% ipython --no-banner

In [1]: import numpy as np

In [2]: np.set_printoptions(precision=2, suppress=True, linewidth=160)

In [3]: def rd(a):
   ...:     return np.round(a, 2) + 0
   ...: 

In [4]: E = np.loadtxt("layer8.csv", delimiter=",")

In [5]: print(E)
[[-0.2 -1.3 -1.2 -0.8  0.3  1.2 -1.6 -0.4  1.5]
 [-0.8  0.1 -1.2  0.7  0.5  0.3  1.9 -0.6 -0.3]
 [-0.7  0.6  0.6  0.5  1.8 -0.4 -0.1  1.2  0.9]
 [-1.1  0.2 -0.1 -0.1 -2.4 -0.6 -0.7 -0.2 -0.2]
 [-0.8 -1.1  1.9  0.4  0.6 -2.1  1.3  0.5  1.4]
 [-0.6 -1.5 -3.3 -5.4 -2.7  0.   1.8  1.8 -1.8]
 [-1.2 -0.7  0.3  1.1 -0.9 -0.1 -0.1 -1.9 -0.2]
 [ 0.5 -0.8  0.7 -0.8 -1.6 -2.   0.  -1.   0.5]
 [-0.4  1.   0.7  0.4  0.7  0.7 -0.2 -1.6  0.6]
 [ 0.4  0.9 -1.5  1.3  1.9  1.2  1.   0.7 -1. ]
 [-0.4 -2.5  1.9 -1.1 -0.8 -2.1 -0.6 -1.6  1.9]
 [ 1.3  0.1 -0.7 -1.2  0.7  0.1 -0.6 -0.2 -0.1]
 [-2.2 -1.3 -1.3 -1.2  1.3  0.1 -1.5 -1.2  0.1]
 [ 0.  -0.1  2.1  0.3  1.2  0.8 -0.2  1.2  0.5]
 [-0.5  0.7 -0.9 -0.2  1.8  0.7 -0.5 -0.5 -1.2]
 [ 1.6  1.  -1.3  0.  -0.3 -0.9 -0.8 -2.1  2.2]
 [ 1.6  0.1  0.9  0.4  1.6 -0.2  0.2  0.4 -1.5]
 [-2.1 -0.9 -1.4  0.2 -0.3  0.   3.7  0.6 -0.5]
 [ 0.3  1.   1.1  0.9 -1.2  0.9  1.1 -1.1 -1.2]
 [ 0.   0.  -0.8 -0.6 -0.2 -0.7 -0.4  2.4  0.6]]

In [6]: M2 = np.c_[E[:, :5] @ np.array([[-2, 2, 1, -1, -2],
   ...:     [-2, -1, -1, -2, -2],
   ...:     [2, 0, 1, -1, 2],
   ...:     [-1, 1, 2, -2, 2],
   ...:     [1, 1, 0, 0, 1]]), np.array([1, 1, 1, 1, 2, 1, 2, 0, 0, 1, 3, 0, 0, 1, 1, 0, 3, 1, 0, 2])]

In [7]: print(rd(M2))
[[  1.7   0.4  -1.7   5.6  -0.7   1. ]
 [ -1.2  -0.5  -0.7   0.4   0.9   1. ]
 [  2.7   0.3   0.3  -2.1   4.2   1. ]
 [ -0.7  -4.9  -1.6   1.   -1.    1. ]
 [  7.8   0.5   3.    0.3   9.    2. ]
 [  0.3  -7.8 -13.2  17.7 -15.9   1. ]
 [  2.4  -1.5   2.    0.1   5.7   2. ]
 [  1.2  -0.6   0.4   2.   -1.2   0. ]
 [  0.5  -0.7   0.1  -3.1   1.7   0. ]
 [ -5.    3.1   0.6  -3.3  -1.1   1. ]
 [  9.9  -0.2   1.8   5.7   6.6   3. ]
 [ -2.3   2.   -1.9   1.6  -5.9   0. ]
 [  6.9  -3.   -4.6   8.5   3.3   0. ]
 [  5.3   1.6   2.8  -2.5   6.2   1. ]
 [ -0.2  -0.1  -2.5   0.4  -0.8   1. ]
 [ -8.1   1.9  -0.7  -2.3  -8.1   0. ]
 [ -0.4   5.1   3.2  -3.5   0.8   3. ]
 [  2.7  -3.4  -2.2   4.9   3.3   1. ]
 [ -2.5  -0.7   2.2  -5.2   0.2   0. ]
 [ -1.2  -0.8  -2.    2.   -3.    2. ]]

In [8]: print(rd(np.linalg.lstsq(E, M2[:, 0])[0]))
[-2. -2.  2. -1.  1.  0.  0.  0.  0.]

In [9]: print(rd(np.linalg.norm(np.linalg.qr(E)[0].T @ M2, axis=0) ** 2 / ((M2 ** 2).sum(axis=0) + 1e-12)))
[1.   1.   1.   1.   1.   0.34]

In [10]: print(np.linalg.matrix_rank(np.c_[E, M2]))
10

In [11]: print(rd(np.linalg.norm(M2 - E @ np.linalg.lstsq(E, M2)[0], axis=0)))
[0.   0.   0.   0.   0.   5.06]
